% ipython --no-banner

In [1]: import numpy as np

In [2]: np.set_printoptions(suppress=True, linewidth=120)

In [3]: rnd = lambda a: np.round(a, 2) + 0

In [4]: W0 = np.load("test5.npy")

In [5]: print(W0)
[[  4.  -1.  -2.   1.]
 [  5.   4.  -1.   8.]
 [  7. -13.  -5. -11.]
 [ -5.  -1.   1.  -5.]]

In [6]: Uu, sv, Vh = np.linalg.svd(W0)

In [7]: vecs = Vh[:(sv > 1e-8).sum()]

In [8]: rng = np.random.default_rng(1)

In [9]: x0 = W0[1] + -3 * W0[3] + rng.integers(2) * np.eye(4)[0]

In [10]: print(x0)
[20.  7. -4. 23.]

In [11]: print(np.linalg.matrix_rank(np.vstack([W0, x0])))
3

In [12]: print(rnd(np.linalg.norm(x0 - vecs.T @ vecs @ x0)))
0.0

In [13]: print(np.allclose(vecs.T @ vecs @ x0, x0))
True

In [14]: Y = W0 / np.linalg.norm(W0, axis=1, keepdims=True)

In [15]: G = Y @ Y.T

In [16]: print(rnd(G))
[[ 1.    0.54  0.45 -0.77]
 [ 0.54  1.   -0.51 -0.94]
 [ 0.45 -0.51  1.    0.2 ]
 [-0.77 -0.94  0.2   1.  ]]

In [17]: print(rnd(G[1]))
[ 0.54  1.   -0.51 -0.94]

In [18]: print(np.argwhere(np.triu(np.abs(G) > 0.95, 1)))
[]

In [19]: print((np.abs(G) > 0.9).astype(int))
[[1 0 0 0]
 [0 1 0 1]
 [0 0 1 0]
 [0 1 0 1]]

In [20]: print(rnd(np.linalg.norm(Y, axis=1)))
[1. 1. 1. 1.]

In [21]: Uu, sv, Vh = np.linalg.svd(G)

In [22]: print(rnd(sv))
[2.54 1.45 0.01 0.  ]

In [23]: print(np.argmax(sv[:-1] / (sv[1:] + 1e-6)) + 1)
3

In [24]: Y = Uu[:, :3] @ np.diag(sv[:3]) @ Vh[:3]

In [25]: print(np.linalg.matrix_rank(Y))
3

In [26]: print(rnd(np.linalg.norm(G - Y) / np.linalg.norm(G)))
0.0

In [27]: print(np.argsort(-np.linalg.norm(W0, axis=0).round(6), kind="stable")[:3])
[3 1 0]

In [28]: print([round(float(x), 2) for x in np.linalg.svd(W0, compute_uv=False)[:3]])
[20.17, 11.69, 0.73]

In [29]: print(np.linalg.cond(W0) > 100)
True

In [30]: A = np.load("data.npy")

In [31]: print(A)
[[ 1.69  0.15  1.5   0.23  0.98]
 [-5.37 -0.65 -4.78 -0.65 -3.34]
 [ 3.63  0.51  3.09  0.39  2.3 ]
 [ 1.03  0.08  0.93  0.13  0.57]
 [-9.48 -1.16 -8.35 -1.2  -5.94]
 [ 0.57  0.07  0.48  0.12  0.38]
 [ 1.64  0.2   1.46  0.24  0.96]
 [ 6.26  0.77  5.5   0.74  3.99]
 [-2.63 -0.35 -2.28 -0.37 -1.6 ]
 [-0.63 -0.1  -0.59 -0.08 -0.38]
 [10.78  1.42  9.39  1.37  6.67]
 [ 0.5   0.1   0.45  0.01  0.32]
 [10.24  1.26  9.02  1.26  6.48]
 [ 9.48  1.11  8.2   1.16  5.87]
 [15.46  1.97 13.5   1.89  9.64]
 [13.52  1.69 11.95  1.73  8.5 ]
 [14.61  1.86 12.95  1.98  9.23]]

In [32]: Y = np.array([[1, 2], [2, -3], [2, 1], [2, -1], [-1, -3]])

In [33]: print(np.linalg.matrix_rank(A @ Y))
2

In [34]: print(np.linalg.matrix_rank(np.vstack([A, Y.T])))
5
